$ python -q
>>> import numpy as np
>>> np.set_printoptions(precision=1, suppress=True, linewidth=140, floatmode="fixed")
>>> def tidy(a):
...     return np.round(a, 1) + 0
... 
>>> mat = np.loadtxt("m.csv", delimiter=",")
>>> print(mat)
[[-2.0 -2.1  2.0]
 [-1.9 -2.0  1.9]
 [-1.7 -2.0  1.9]
 [-2.0 -2.0  2.1]
 [-2.0 -2.1  1.9]
 [-2.0 -2.0  2.1]
 [-3.0  1.0  2.0]
 [-2.8  1.1  2.0]
 [-3.1  1.0  1.9]
 [-3.1  1.0  2.1]
 [-3.0  0.8  2.0]
 [-3.0  1.1  2.0]
 [-0.1 -3.1 -1.0]
 [ 0.1 -2.9 -1.1]
 [ 0.0 -3.0 -1.0]
 [ 0.2 -3.0 -0.9]
 [ 0.1 -3.2 -1.0]
 [-0.2 -3.0 -0.8]]
>>> # row 5 repeats row 3
>>> rng = np.random.default_rng(32710)
>>> out = mat + rng.integers(-2, 3, (18, 2)) @ rng.integers(-2, 3, (2, 3))
>>> print(tidy(out))
[[-2.0 -2.1  4.0]
 [-1.9 -2.0 -0.1]
 [-1.7 -4.0  0.9]
 [-2.0 -4.0  3.1]
 [-2.0 -4.1  3.9]
 [-2.0 -2.0  2.1]
 [-3.0  5.0  1.0]
 [-2.8  3.1  1.0]
 [-3.1 -3.0  0.9]
 [-3.1  3.0  1.1]
 [-3.0  4.8  3.0]
 [-3.0  5.1  3.0]
 [-0.1 -7.1 -2.0]
 [ 0.1 -2.9  0.9]
 [ 0.0  1.0  1.0]
 [ 0.2  1.0 -2.9]
 [ 0.1 -5.2 -3.0]
 [-0.2 -3.0 -0.8]]
>>> print(tidy(np.linalg.svd(out - mat, compute_uv=False)))
[11.7  6.0  0.0]
>>> print(tidy(np.abs(out - mat).sum(axis=1)))
[2.0 2.0 3.0 3.0 4.0 0.0 5.0 3.0 5.0 3.0 5.0 5.0 5.0 2.0 6.0 6.0 4.0 0.0]
>>> cen = out - out.mean(axis=0)
>>> left, sv, Vt = np.linalg.svd(cen, full_matrices=False)
>>> print(tidy(sv))
[16.2  8.6  3.3]
>>> print(tidy(Vt[0] * np.sign(Vt[0, np.abs(Vt[0]).argmax()])))
[-0.2  1.0  0.2]
>>> print(np.searchsorted(np.cumsum(sv ** 2) / (sv ** 2).sum(), 0.9) + 1)
2
>>> print(tidy(sv ** 2 / (sv ** 2).sum()))
[0.8 0.2 0.0]
>>> W0 = np.loadtxt("test2.csv", delimiter=",")
>>> print(W0)
[[14.0 16.0 10.0]
 [-7.0 -8.0 -5.0]
 [ 7.0  8.0  5.0]]
>>> # rank 1
>>> out = W0 / np.sqrt((W0 ** 2).mean(axis=1, keepdims=True))
>>> print(np.linalg.matrix_rank(W0 - W0.mean(axis=1, keepdims=True)))
1
>>> print(tidy(out[0]))
[1.0 1.2 0.7]
>>> print(tidy(W0 - W0.mean(axis=1, keepdims=True)))
[[ 0.7  2.7 -3.3]
 [-0.3 -1.3  1.7]
 [ 0.3  1.3 -1.7]]
>>> out = W0 / np.linalg.norm(W0, axis=1, keepdims=True)
>>> C2 = out @ out.T
>>> print((C2 - 2 * np.eye(3)).round(6).argmax(axis=1))
[2 0 0]
>>> print(C2)
[[ 1.0 -1.0  1.0]
 [-1.0  1.0 -1.0]
 [ 1.0 -1.0  1.0]]
>>> print((np.abs(C2) > 0.9).astype(int))
[[1 1 1]
 [1 1 1]
 [1 1 1]]
>>> print(np.argwhere(np.triu(np.abs(C2) > 0.95, 1)))
[[0 1]
 [0 2]
 [1 2]]
>>> print(tidy(np.linalg.norm(out, axis=1)))
[1.0 1.0 1.0]
>>> print(tidy(np.linalg.norm(W0) ** 2 / np.linalg.norm(W0, 2) ** 2))
1.0
>>> print(tidy(np.linalg.norm(W0, axis=1)))
[23.5 11.7 11.7]
>>> A = np.load("case8.npy")
>>> print(A)
[[-8  0  0  0  0]
 [ 0 -4  0  0  0]
 [ 1 -1 -3  0  0]
 [-2  9  1  6  0]
 [ 6  4 -6 -4 -7]]
>>> # triangular: eigenvalues sit on the diagonal
>>> w, vecs = np.linalg.eig(A)
>>> print(tidy(np.sort(np.linalg.eigvals(np.linalg.inv(A)))))
[-0.3 -0.2 -0.1 -0.1  0.2]
>>> print(tidy(np.sort(np.linalg.eigvals(A @ A))))
[ 9.0 16.0 36.0 49.0 64.0]
>>> print(A @ vecs[:, 0] - w[0] * vecs[:, 0])
[0.0 0.0 0.0 0.0 0.0]
